$ ipython --no-banner

In [1]: import numpy as np

In [2]: from numpy import linalg as LA

In [3]: np.set_printoptions(precision=3, suppress=True, linewidth=200, floatmode="fixed")

In [4]: mat = np.load("run19.npy")

In [5]: mat
Out[5]: 
array([[0.490, 0.070, 0.490, 0.070],
       [0.070, 0.010, 0.070, 0.010],
       [0.490, 0.070, 0.490, 0.070],
       [0.070, 0.010, 0.070, 0.010]])

In [6]: # rows 0 and 2 are equal

In [7]: left, s, Vt = LA.svd(mat)

In [8]: vecs = Vt[:(s > 1e-8).sum()]

In [9]: rng = np.random.default_rng(0)

In [10]: x = mat[2] + -1 * mat[1] + rng.integers(2) * np.eye(4)[3]

In [11]: x
Out[11]: array([0.420, 0.060, 0.420, 1.060])

In [12]: np.allclose(vecs.T @ vecs @ x, x)
Out[12]: False

In [13]: np.round(LA.norm(mat, 2) / LA.norm(mat), 3)
Out[13]: np.float64(1.0)

In [14]: np.argsort(-LA.norm(mat, axis=0).round(6), kind="stable")[:3]
Out[14]: array([0, 2, 1])

In [15]: LA.matrix_rank(mat, rtol=0.1)
Out[15]: np.int64(1)

In [16]: W0 = np.loadtxt("data.csv", delimiter=",")

In [17]: W0
Out[17]: 
array([[ 0.068, -0.067],
       [-0.107, -0.028],
       [-0.018, -5.892],
       [ 0.038, -0.091]])

In [18]: # row 2 is much longer than the rest

In [19]: np.abs(LA.svd(W0)[2][-1])
Out[19]: array([1.000, 0.003])

In [20]: round(float(LA.norm(W0, 1)), 3), round(float(LA.norm(W0, np.inf)), 3)
Out[20]: (6.078, 5.91)

In [21]: LA.norm(W0, axis=0)
Out[21]: array([0.134, 5.893])

In [22]: round(float(LA.norm(W0) ** 2 / LA.norm(W0, 2) ** 2), 3)
Out[22]: 1.001

In [23]: theta = np.radians(135)

In [24]: r_ = np.eye(2)

In [25]: r_[1, 1] = r_[0, 0] = np.cos(theta)

In [26]: r_[1, 0], r_[0, 1] = -np.sin(theta), np.sin(theta)

In [27]: r_
Out[27]: 
array([[-0.707,  0.707],
       [-0.707, -0.707]])

In [28]: out = W0 @ r_.T

In [29]: np.abs(out - W0).max(axis=0)
Out[29]: array([ 4.136, 10.071])

In [30]: K = np.array([[0, 0, 2, 0, 0, -2],
    ...:     [2, 0, 0, -2, 0, 0],
    ...:     [2, 4, 0, -2, -4, 0],
    ...:     [0, 0, 2, 0, 0, -1],
    ...:     [2, 0, 0, -1, 0, 0],
    ...:     [2, 4, 0, -1, -2, 0]])

In [31]: out = K / np.sqrt((K ** 2).mean(axis=1, keepdims=True))

In [32]: K - K.mean(axis=1, keepdims=True)
Out[32]: 
array([[ 0.000,  0.000,  2.000,  0.000,  0.000, -2.000],
       [ 2.000,  0.000,  0.000, -2.000,  0.000,  0.000],
       [ 2.000,  4.000,  0.000, -2.000, -4.000,  0.000],
       [-0.167, -0.167,  1.833, -0.167, -0.167, -1.167],
       [ 1.833, -0.167, -0.167, -1.167, -0.167, -0.167],
       [ 1.500,  3.500, -0.500, -1.500, -2.500, -0.500]])

In [33]: LA.matrix_rank(out) == LA.matrix_rank(K)
Out[33]: np.True_

In [34]: out[1]
Out[34]: array([ 1.732,  0.000,  0.000, -1.732,  0.000,  0.000])

In [35]: LA.matrix_rank(K - K.mean(axis=1, keepdims=True))
Out[35]: np.int64(5)

In [36]: O, r_ = LA.qr(K)

In [37]: np.allclose(r_.T @ r_, K.T @ K)
Out[37]: True

In [38]: r_.round(3) + 0
Out[38]: 
array([[-4.000, -4.000,  0.000,  3.000,  3.000,  0.000],
       [ 0.000,  4.000,  0.000,  0.000, -3.000,  0.000],
       [ 0.000,  0.000,  2.828,  0.000,  0.000, -2.121],
       [ 0.000,  0.000,  0.000,  1.000,  1.000,  0.000],
       [ 0.000,  0.000,  0.000,  0.000,  1.000,  0.000],
       [ 0.000,  0.000,  0.000,  0.000,  0.000,  0.707]])

In [39]: np.round(O.T @ O, 3) + 0
Out[39]: 
array([[1.000, 0.000, 0.000, 0.000, 0.000, 0.000],
       [0.000, 1.000, 0.000, 0.000, 0.000, 0.000],
       [0.000, 0.000, 1.000, 0.000, 0.000, 0.000],
       [0.000, 0.000, 0.000, 1.000, 0.000, 0.000],
       [0.000, 0.000, 0.000, 0.000, 1.000, 0.000],
       [0.000, 0.000, 0.000, 0.000, 0.000, 1.000]])

In [40]: abs(r_[0, 0]), np.round(LA.norm(K[:, 0]), 3)
Out[40]: (np.float64(4.0), np.float64(4.0))

In [41]: M = 0.5 ** np.abs(np.subtract.outer(np.arange(4), np.arange(4)))

In [42]: M
Out[42]: 
array([[1.000, 0.500, 0.250, 0.125],
       [0.500, 1.000, 0.500, 0.250],
       [0.250, 0.500, 1.000, 0.500],
       [0.125, 0.250, 0.500, 1.000]])

In [43]: vals, vecs = LA.eigh(M)

In [44]: np.unique(vals.round(6) + 0, return_counts=True)[1]
Out[44]: array([1, 1, 1, 1])

In [45]: np.round(vecs.T @ M @ vecs, 3) + 0
Out[45]: 
array([[0.375, 0.000, 0.000, 0.000],
       [0.000, 0.539, 0.000, 0.000],
       [0.000, 0.000, 1.000, 0.000],
       [0.000, 0.000, 0.000, 2.086]])

In [46]: vals
Out[46]: array([0.375, 0.539, 1.000, 2.086])

In [47]: vals, vecs = LA.eig(M)

In [48]: vals
Out[48]: array([2.086, 1.000, 0.539, 0.375])

In [49]: proj = np.triu(np.array([[1, -8, 7, -4], [7, -4, 6, 9], [6, 4, -6, -2], [1, -4, 1, 7]]), 1) + np.eye(4)

In [50]: out = proj @ M @ LA.inv(proj)

In [51]: out
Out[51]: 
array([[  -1.750,  -19.000,  127.500,  416.625],
       [   3.125,   31.250, -198.375, -653.250],
       [   0.000,    0.000,    0.000,   -1.500],
       [   0.125,    1.250,   -7.875,  -25.500]])

In [52]: round(float(LA.det(out)), 3)
Out[52]: 0.422

In [53]: np.trace(out), np.trace(M)
Out[53]: (np.float64(4.0), np.float64(4.0))

In [54]: np.poly(out)
Out[54]: array([ 1.000, -4.000,  5.109, -2.531,  0.422])

In [55]: E = np.load("mat.npy")

In [56]: E
Out[56]: 
array([[ 6.017,  6.997, -2.013],
       [ 5.992,  6.997, -2.003],
       [ 5.996,  6.987, -1.993],
       [ 6.022,  7.015, -2.011],
       [ 6.012,  7.051, -2.015],
       [ 6.028,  7.009, -2.009],
       [ 6.003,  6.994, -1.978],
       [ 6.022,  6.990, -2.023],
       [ 5.983,  7.021, -2.031],
       [ 6.006,  7.027, -2.010],
       [ 5.991,  6.977, -1.984],
       [ 5.989,  7.004, -2.010],
       [ 7.999, -6.967, -8.973],
       [ 7.992, -6.990, -9.018],
       [ 7.976, -7.002, -9.015],
       [ 8.013, -7.009, -8.996],
       [ 7.984, -7.017, -9.029],
       [ 8.001, -6.986, -8.981],
       [ 7.992, -7.041, -8.978],
       [ 7.976, -6.983, -8.983],
       [ 7.979, -7.014, -9.014],
       [ 7.999, -7.033, -8.975],
       [ 8.017, -7.019, -8.986],
       [ 7.999, -7.008, -9.021]])

In [57]: d = LA.norm(E[:, None] - E[None], axis=-1)

In [58]: d[13].round(6).argsort(kind="stable")[:4]
Out[58]: array([13, 23, 14, 20])

In [59]: Z = E[[3, 8]].astype(float)

In [60]: for _ in range(4):
    ...:     labels = LA.norm(E[:, None] - Z, axis=-1).argmin(axis=1)
    ...:     Z = np.array([E[labels == j].mean(axis=0) for j in range(2)])
    ...: 

In [61]: labels
Out[61]: array([1, 1, 1, 1, 1, 1, 1, 1, 1, 1, 1, 1, 0, 0, 0, 0, 0, 0, 0, 0, 0, 0, 0, 0])

In [62]: Z
Out[62]: 
array([[ 7.994, -7.006, -8.997],
       [ 6.005,  7.006, -2.007]])

In [63]: np.bincount(labels)
Out[63]: array([12, 12])

In [64]: Z[1] - Z[0]
Out[64]: array([-1.989, 14.012,  6.991])

In [65]: rank = LA.matrix_rank(mat)

In [66]: rank
Out[66]: np.int64(1)

In [67]: null = LA.svd(mat)[2][rank:].T

In [68]: np.allclose(mat @ null, 0)
Out[68]: True

In [69]: [int(LA.matrix_rank(mat[:i])) for i in range(1, len(mat) + 1)]
Out[69]: [1, 1, 1, 1]

In [70]: np.round(mat @ null, 3) + 0
Out[70]: 
array([[0.000, 0.000, 0.000],
       [0.000, 0.000, 0.000],
       [0.000, 0.000, 0.000],
       [0.000, 0.000, 0.000]])

In [71]: left, s, Vt = LA.svd(E)

In [72]: np.argmax(s[:-1] / (s[1:] + 1e-6)) + 1
Out[72]: np.int64(2)

In [73]: out = left[:, :2] @ np.diag(s[:2]) @ Vt[:2]

In [74]: LA.matrix_rank(E, rtol=0.05)
Out[74]: np.int64(2)

In [75]: round(LA.norm(E - out) / LA.norm(E), 3)
Out[75]: np.float64(0.001)

In [76]: np.round(LA.norm(E - out, 2), 3), np.round(s[2], 3)
Out[76]: (np.float64(0.087), np.float64(0.087))

In [77]: x = np.array([5, -3, -1, 4])

In [78]: mat @ x
Out[78]: array([2.030, 0.290, 2.030, 0.290])

In [79]: round((x - mat @ x) @ (mat @ x), 3)
Out[79]: np.float64(-0.0)

In [80]: A = np.load("w.npy")

In [81]: A
Out[81]: 
array([[6, 0, 0],
       [0, 7, 6],
       [9, 0, 0]])

In [82]: # rows and columns are dependent

In [83]: left, s, Vt = LA.svd(A)

In [84]: vecs = Vt[:(s > 1e-8).sum()]

In [85]: x = A[1] + -2 * A[0] + rng.integers(2) * np.eye(3)[1]

In [86]: x
Out[86]: array([-12.000,   8.000,   6.000])

In [87]: np.allclose(vecs.T @ vecs @ x, x)
Out[87]: False
